$ python -q
>>> import numpy as np
>>> np.set_printoptions(precision=3, suppress=True, linewidth=140)
>>> tidy = lambda a: np.round(a, 3) + 0
>>> E = np.array([[3, -12, -6, -3, 6], [-18, 12, 18, 6, -18], [-14, 6, 13, 4, -13]])
>>> out = np.array([[0, 0], [7, -5], [7, 6], [-3, -6], [5, 6]])
>>> print(np.vstack([E, out.T]).shape)
(5, 5)
>>> print(np.einsum("ij,ij->i", E, E))
[ 234 1152  586]
>>> print(np.linalg.matrix_rank(E @ out))
2
>>> print(np.einsum("ik,kj->ji", E, out))
[[-87 102  56]
 [ 78 -96 -54]]
>>> print(np.einsum("ik,kj->ij", E, out))
[[-87  78]
 [102 -96]
 [ 56 -54]]
>>> print(np.einsum("ij->j", E))
[-29   6  25   7 -25]
>>> print(tidy(np.linalg.norm(E, 2) / np.linalg.norm(E)))
0.98
>>> print(np.linalg.cond(E) > 100)
True
>>> print([round(float(x), 3) for x in np.linalg.svd(E, compute_uv=False)[:3]])
[43.507, 8.895, 0.0]
>>> out = E[0, 0] * E[1:] - np.outer(E[1:, 0], E[0])
>>> print(out)
[[   0 -180  -54  -36   54]
 [   0 -150  -45  -30   45]]
>>> print(np.flatnonzero(~out.round(6).any(axis=1)))
[]
>>> print(np.linalg.matrix_rank(out), np.linalg.matrix_rank(E))
1 2
>>> print(np.linalg.lstsq(E[:-1].T, E[-1])[2])
2
>>> print(np.allclose(E[:-1].T @ np.linalg.lstsq(E[:-1].T, E[-1])[0], E[-1]))
True
>>> print(tidy(np.trace(np.linalg.pinv(E) @ E)))
2.0
>>> print(np.unique(E.round(6), axis=0).shape)
(3, 5)
>>> print(tidy(E @ np.linalg.pinv(E) @ E))
[[  3. -12.  -6.  -3.   6.]
 [-18.  12.  18.   6. -18.]
 [-14.   6.  13.   4. -13.]]
>>> K = np.load("data.npy")
>>> print(tidy(K))
[[ -7.654  -5.917  -1.855   3.038  -5.997   0.     16.055]
 [-12.433  -4.385 -11.257   4.332  -6.524   0.      6.177]
 [  6.716  -2.012  12.989  -1.834   0.828   0.     13.345]
 [  2.078   5.201  -5.165  -1.24    3.84    0.    -18.046]
 [ -3.43   -5.479   3.627   1.688  -4.427   0.     17.961]
 [-12.591  -3.322 -13.164   4.258  -5.918   0.      1.995]
 [ -7.89    1.365 -13.684   2.27   -1.588   0.    -11.873]
 [  1.937  -4.051   9.22   -0.129  -1.897   0.     17.065]
 [ -7.049   1.836 -13.198   1.957  -1.039   0.    -12.956]
 [ -2.977   3.675 -10.146   0.492   1.345   0.    -16.512]
 [  2.092  -3.997   9.361  -0.183  -1.816   0.     16.991]
 [ -3.045  -5.406   4.075   1.561  -4.264   0.     18.008]
 [-10.221  -0.212 -14.603   3.169  -3.276   0.     -7.84 ]
 [ -4.991  -5.725   1.733   2.196  -5.059   0.     17.576]
 [  1.455   5.054  -5.844  -1.031   3.558   0.    -18.013]
 [-12.283  -2.474 -14.051   4.065  -5.302   0.     -0.972]
 [ -7.088  -5.905  -1.047   2.862  -5.815   0.     16.486]
 [ -1.199  -4.99    6.117   0.945  -3.44    0.     17.987]
 [-11.307  -1.19  -14.648   3.616  -4.211   0.     -5.036]
 [  2.629  -3.804   9.842  -0.37   -1.532   0.     16.711]]
>>> left, sig, Vh = np.linalg.svd(K)
>>> vecs = Vh[:(sig > 1e-8).sum()]
>>> rng = np.random.default_rng(95842)
>>> x0 = K[8] + 2 * K[12] + rng.integers(2) * np.eye(7)[2]
>>> print(tidy(x0))
[-27.49    1.411 -42.404   8.296  -7.59    0.    -28.636]
>>> print(tidy(np.linalg.norm(x0 - vecs.T @ vecs @ x0)))
0.0
>>> print(tidy(K @ np.linalg.pinv(K) @ K))
[[ -7.654  -5.917  -1.855   3.038  -5.997   0.     16.055]
 [-12.433  -4.385 -11.257   4.332  -6.524   0.      6.177]
 [  6.716  -2.012  12.989  -1.834   0.828   0.     13.345]
 [  2.078   5.201  -5.165  -1.24    3.84    0.    -18.046]
 [ -3.43   -5.479   3.627   1.688  -4.427   0.     17.961]
 [-12.591  -3.322 -13.164   4.258  -5.918   0.      1.995]
 [ -7.89    1.365 -13.684   2.27   -1.588   0.    -11.873]
 [  1.937  -4.051   9.22   -0.129  -1.897   0.     17.065]
 [ -7.049   1.836 -13.198   1.957  -1.039   0.    -12.956]
 [ -2.977   3.675 -10.146   0.492   1.345   0.    -16.512]
 [  2.092  -3.997   9.361  -0.183  -1.816   0.     16.991]
 [ -3.045  -5.406   4.075   1.561  -4.264   0.     18.008]
 [-10.221  -0.212 -14.603   3.169  -3.276   0.     -7.84 ]
 [ -4.991  -5.725   1.733   2.196  -5.059   0.     17.576]
 [  1.455   5.054  -5.844  -1.031   3.558   0.    -18.013]
 [-12.283  -2.474 -14.051   4.065  -5.302   0.     -0.972]
 [ -7.088  -5.905  -1.047   2.862  -5.815   0.     16.486]
 [ -1.199  -4.99    6.117   0.945  -3.44    0.     17.987]
 [-11.307  -1.19  -14.648   3.616  -4.211   0.     -5.036]
 [  2.629  -3.804   9.842  -0.37   -1.532   0.     16.711]]
>>> print(np.allclose(K[:-1].T @ np.linalg.lstsq(K[:-1].T, K[-1])[0], K[-1]))
True
>>> print(np.abs(np.diag(np.linalg.qr(K)[1])) > 1e-9)
[ True  True False False False False False]
>>> print(tidy(np.trace(np.linalg.pinv(K) @ K)))
2.0
>>> m1 = np.array([[-3, 3, 6, -6, 6, 0, 0],
...     [0, 0, 0, 0, 0, 0, 0],
...     [-3, 3, 6, -6, 6, 0, 0],
...     [0, 0, 0, 0, 0, 0, 0],
...     [0, 0, 0, 0, 0, 0, 0]])
>>> print(np.argsort(-np.linalg.norm(m1, axis=0).round(6), kind="stable")[:3])
[2 3 4]
>>> print(tidy(np.linalg.norm(m1, 2) / np.linalg.norm(m1)))
1.0
>>> print(np.linalg.cond(m1) > 100)
True
>>> left, sig, Vh = np.linalg.svd(m1)
>>> print(np.argmax(sig[:-1] / (sig[1:] + 1e-6)) + 1)
1
>>> out = left[:, :1] @ np.diag(sig[:1]) @ Vh[:1]
>>> print(tidy(np.abs(m1 - out).max()))
0.0
>>> print(np.linalg.matrix_rank(m1, rtol=0.05))
1
>>> print(tidy(out))
[[-3.  3.  6. -6.  6.  0.  0.]
 [ 0.  0.  0.  0.  0.  0.  0.]
 [-3.  3.  6. -6.  6.  0.  0.]
 [ 0.  0.  0.  0.  0.  0.  0.]
 [ 0.  0.  0.  0.  0.  0.  0.]]
>>> print(tidy(np.linalg.norm(m1 - out, 2)), tidy(sig[1]))
0.0 0.0
>>> print(tidy(np.linalg.norm(m1)))
15.875
>>> m1[5]
Traceback (most recent call last):
  File "<python-input-47>", line 1, in <module>
    m1[5]
    ~~^^^
IndexError: index 5 is out of bounds for axis 0 with size 5
>>> print(m1 - m1[0])
[[ 0  0  0  0  0  0  0]
 [ 3 -3 -6  6 -6  0  0]
 [ 0  0  0  0  0  0  0]
 [ 3 -3 -6  6 -6  0  0]
 [ 3 -3 -6  6 -6  0  0]]
>>> print(m1.sum(axis=0))
[ -6   6  12 -12  12   0   0]
>>> print(m1.shape)
(5, 7)
